% ipython --no-banner

In [1]: import numpy as np

In [2]: from numpy import linalg as LA

In [3]: np.set_printoptions(precision=4, suppress=True, linewidth=140)

In [4]: arr = 2 * np.eye(4) + np.ones((4, 4))

In [5]: arr
Out[5]: 
array([[3., 1., 1., 1.],
       [1., 3., 1., 1.],
       [1., 1., 3., 1.],
       [1., 1., 1., 3.]])

In [6]: # equal to its transpose

In [7]: w, evecs = LA.eig(arr)

In [8]: w
Out[8]: array([2., 6., 2., 2.])

In [9]: np.round(arr @ evecs[:, 0] - w[0] * evecs[:, 0], 4) + 0
Out[9]: array([0., 0., 0., 0.])

In [10]: round(float(LA.det(arr[::-1])), 4)
Out[10]: 48.0

In [11]: round(LA.eigvals(arr).sum().real, 4)
Out[11]: np.float64(12.0)

In [12]: np.poly(arr)
Out[12]: array([  1., -12.,  48., -80.,  48.])

In [13]: C2 = arr.T @ arr

In [14]: LA.eigvalsh(C2)[::-1]
Out[14]: array([36.,  4.,  4.,  4.])

In [15]: (arr @ arr.T).shape
Out[15]: (4, 4)

In [16]: LA.matrix_rank(C2)
Out[16]: np.int64(4)

In [17]: np.diag(C2)
Out[17]: array([12., 12., 12., 12.])

In [18]: C2
Out[18]: 
array([[12.,  8.,  8.,  8.],
       [ 8., 12.,  8.,  8.],
       [ 8.,  8., 12.,  8.],
       [ 8.,  8.,  8., 12.]])

In [19]: np.trace(C2), (arr ** 2).sum()
Out[19]: (np.float64(48.0), np.float64(48.0))

In [20]: low = LA.cholesky(arr)

In [21]: arr / np.sqrt(np.outer(np.diag(arr), np.diag(arr)))
Out[21]: 
array([[1.    , 0.3333, 0.3333, 0.3333],
       [0.3333, 1.    , 0.3333, 0.3333],
       [0.3333, 0.3333, 1.    , 0.3333],
       [0.3333, 0.3333, 0.3333, 1.    ]])

In [22]: np.diag(low) ** 2
Out[22]: array([3.    , 2.6667, 2.5   , 2.4   ])

In [23]: feats = np.load("w.npy")

In [24]: feats
Out[24]: 
array([[-1.1094, -1.6141, -0.8779,  1.3305,  2.4366,  1.6644,  0.957 ],
       [ 1.3313,  0.0171, -2.6212, -0.3231,  0.4826, -1.9551,  1.788 ],
       [-1.5532,  1.7483,  0.8487, -0.7446, -0.3841,  0.5602,  2.9656],
       [ 1.5532, -1.4115,  0.957 , -2.9515,  0.8477,  0.969 ,  0.5574],
       [-1.9969, -2.4676,  0.7355, -0.4643, -0.7311, -2.1172,  0.3871],
       [ 1.5532,  0.1042,  2.486 ,  1.6754,  1.3555, -1.3936,  0.9001],
       [ 1.3313, -1.4986, -0.0339,  1.3555, -2.5675,  1.3152,  1.3497]])

In [25]: round(LA.norm(feats, 2), 4)
Out[25]: np.float64(4.0)

In [26]: np.round(LA.norm(feats[0], 1), 4), np.round(LA.norm(feats[0], np.inf), 4)
Out[26]: (np.float64(9.9899), np.float64(2.4366))

In [27]: round(LA.norm(feats) ** 2 / LA.norm(feats, 2) ** 2, 4)
Out[27]: np.float64(7.0)

In [28]: B = LA.inv(feats)

In [29]: round(LA.det(feats) * LA.det(B), 4)
Out[29]: np.float64(1.0)

In [30]: np.round(LA.slogdet(feats)[0], 4)
Out[30]: np.float64(1.0)

In [31]: np.round(feats @ feats.T, 4) + 0
Out[31]: 
array([[16.,  0.,  0.,  0.,  0.,  0.,  0.],
       [ 0., 16.,  0.,  0.,  0.,  0.,  0.],
       [ 0.,  0., 16.,  0.,  0.,  0.,  0.],
       [ 0.,  0.,  0., 16.,  0.,  0.,  0.],
       [ 0.,  0.,  0.,  0., 16.,  0.,  0.],
       [ 0.,  0.,  0.,  0.,  0., 16.,  0.],
       [ 0.,  0.,  0.,  0.,  0.,  0., 16.]])

In [32]: LA.svd(feats, compute_uv=False)
Out[32]: array([4., 4., 4., 4., 4., 4., 4.])

In [33]: W0 = np.loadtxt("out14.csv", delimiter=",")

In [34]: W0
Out[34]: 
array([[ 0.1   ,  0.3   ,  2.3   , -1.9   , -0.1   , -0.6   ],
       [-0.9   ,  0.1   ,  0.8   ,  1.5   , -1.1   , -0.3   ],
       [ 0.1116,  0.3002,  2.3605, -1.8417, -0.1798, -0.5989]])

In [35]: u, v = W0[2], W0[0]

In [36]: round(u @ v, 4)
Out[36]: np.float64(9.4069)

In [37]: round(u @ u, 4)
Out[37]: np.float64(9.4574)

In [38]: pr = (u @ v) / (u @ u) * u

In [39]: pr
Out[39]: array([ 0.111 ,  0.2986,  2.3479, -1.8319, -0.1788, -0.5957])

In [40]: np.round(LA.norm(u + v) ** 2 + LA.norm(u - v) ** 2, 4)
Out[40]: np.float64(37.6548)

In [41]: M = np.load("case5.npy")

In [42]: M
Out[42]: 
array([[16,  3, -1,  8],
       [ 3, 10,  3, -1],
       [-1,  3, 11, -1],
       [ 8, -1, -1,  8]])

In [43]: (M - M.T) / 2
Out[43]: 
array([[0., 0., 0., 0.],
       [0., 0., 0., 0.],
       [0., 0., 0., 0.],
       [0., 0., 0., 0.]])

In [44]: assert M == M.T
Traceback (most recent call last):
  Cell In[44], line 1
    assert M == M.T
ValueError: The truth value of an array with more than one element is ambiguous. Use a.any() or a.all()


In [45]: np.sort(np.abs(LA.eigvals(M)))
Out[45]: array([ 2.2132,  7.5581, 13.8431, 21.3856])

In [46]: LA.matrix_power(M, 3)
Out[46]: 
array([[7027, 1392, -605, 4119],
       [1392, 1571,  958,  380],
       [-605,  958, 1691, -641],
       [4119,  380, -641, 2587]])

In [47]: round(np.abs(LA.eigvals(M)).max(), 4)
Out[47]: np.float64(21.3856)

In [48]: B = M / LA.norm(M, axis=1, keepdims=True)

In [49]: C2 = B @ B.T

In [50]: LA.norm(B, axis=1)
Out[50]: array([1., 1., 1., 1.])

In [51]: C2[2]
Out[51]: array([-0.1246,  0.4867,  1.    , -0.229 ])

In [52]: np.argwhere(np.triu(np.abs(C2) > 0.95, 1))
Out[52]: array([], shape=(0, 2), dtype=int64)

In [53]: C2
Out[53]: 
array([[ 1.    ,  0.3381, -0.1246,  0.9173],
       [ 0.3381,  1.    ,  0.4867,  0.0241],
       [-0.1246,  0.4867,  1.    , -0.229 ],
       [ 0.9173,  0.0241, -0.229 ,  1.    ]])

In [54]: (C2 - 2 * np.eye(4)).round(6).argmax(axis=1)
Out[54]: array([3, 2, 1, 0])

In [55]: w, evecs = LA.eigh(M)

In [56]: x = np.array([9, -1, 4, 8])

In [57]: x @ M @ x
Out[57]: np.int64(2948)

In [58]: evecs * np.maximum(w, 0) @ evecs.T
Out[58]: 
array([[16.,  3., -1.,  8.],
       [ 3., 10.,  3., -1.],
       [-1.,  3., 11., -1.],
       [ 8., -1., -1.,  8.]])

In [59]: np.abs(M).sum(axis=1).max(), round(np.abs(w).max(), 4)
Out[59]: (np.int64(28), np.float64(21.3856))

In [60]: evecs * np.sqrt(w) @ evecs.T
Out[60]: 
array([[ 3.7443,  0.5064, -0.1559,  1.3036],
       [ 0.5064,  3.0708,  0.4799, -0.2887],
       [-0.1559,  0.4799,  3.276 , -0.1141],
       [ 1.3036, -0.2887, -0.1141,  2.4908]])

In [61]: J = np.load("layer9.npy")

In [62]: J
Out[62]: 
array([[ 16.4952,  22.2635,  28.393 ,  32.0296, -20.5801],
       [ 16.0859,  21.7898,  27.9518,  31.49  , -20.1916],
       [ 13.0911,  18.3034,  24.6637,  27.4893, -17.315 ],
       [  8.7297,  13.1427,  19.6239,  21.4396, -12.9864],
       [  6.9618,  11.0101,  17.4575,  18.8763, -11.1646],
       [  6.3012,  10.2048,  16.6223,  17.8951, -10.4701],
       [  3.251 ,   6.4013,  12.4999,  13.1212,  -7.1239],
       [  1.2135,   3.7231,   9.3117,   9.5291,  -4.6669],
       [  0.5797,   2.8432,   8.1695,   8.2701,  -3.828 ],
       [  0.4609,   2.674 ,   7.9417,   8.0211,  -3.664 ],
       [ -0.8604,   0.5829,   4.717 ,   4.5894,  -1.5118],
       [ -0.8665,   0.5712,   4.6951,   4.5668,  -1.4986],
       [ -1.1017,   0.0304,   3.5567,   3.4086,  -0.8541],
       [ -1.1139,  -0.0095,   3.4576,   3.3094,  -0.8024],
       [ -1.139 ,  -0.1088,   3.1954,   3.0484,  -0.6696],
       [ -1.1358,  -0.3537,   2.3549,   2.226 ,  -0.2911],
       [  0.1483,   0.1012,  -0.144 ,  -0.1466,  -0.0542],
       [  0.1958,   0.1346,  -0.1886,  -0.1932,  -0.0736],
       [  0.304 ,   0.2121,  -0.2884,  -0.3   ,  -0.1212],
       [  0.3065,   0.2139,  -0.2907,  -0.3024,  -0.1224],
       [  0.6009,   0.4353,  -0.5591,  -0.6122,  -0.2789],
       [ -0.2467,  -0.2064,  -3.2003,  -5.4005,  -0.955 ],
       [ -0.6105,  -0.5131,  -3.4804,  -5.9601,  -0.8772],
       [ -1.9639,  -1.6712,  -4.4339,  -7.8545,  -0.5128],
       [ -4.9879,  -4.3126,  -6.3604, -11.6223,   0.5127],
       [ -5.0304,  -4.3501,  -6.3865, -11.6728,   0.5283],
       [ -6.5394,  -5.6849,  -7.3034, -13.4396,   1.0996],
       [ -8.0026,  -6.9865,  -8.1785, -15.1126,   1.6776],
       [ -8.0442,  -7.0236,  -8.2032, -15.1597,   1.6943],
       [ -8.1516,  -7.1194,  -8.267 , -15.2812,   1.7376],
       [-14.4383, -12.7701, -11.9441, -22.1951,   4.4041],
       [-16.9269, -15.0251, -13.3817, -24.8596,   5.5142]])

In [63]: rng = np.random.default_rng(355680)

In [64]: z = rng.permutation(4)

In [65]: B = arr[:, z] * rng.choice([-1, 1], 4)

In [66]: B
Out[66]: 
array([[ 3., -1.,  1., -1.],
       [ 1., -1.,  1., -3.],
       [ 1., -1.,  3., -1.],
       [ 1., -3.,  1., -1.]])

In [67]: U, _, Vh = LA.svd(arr.T @ B)

In [68]: np.round(LA.lstsq(arr, B)[0], 4) + 0
Out[68]: 
array([[ 1.,  0.,  0.,  0.],
       [ 0.,  0.,  0., -1.],
       [ 0.,  0.,  1.,  0.],
       [ 0., -1.,  0.,  0.]])

In [69]: np.round(U @ Vh, 4) + 0
Out[69]: 
array([[ 1.,  0.,  0.,  0.],
       [ 0.,  0.,  0., -1.],
       [ 0.,  0.,  1.,  0.],
       [ 0., -1.,  0.,  0.]])
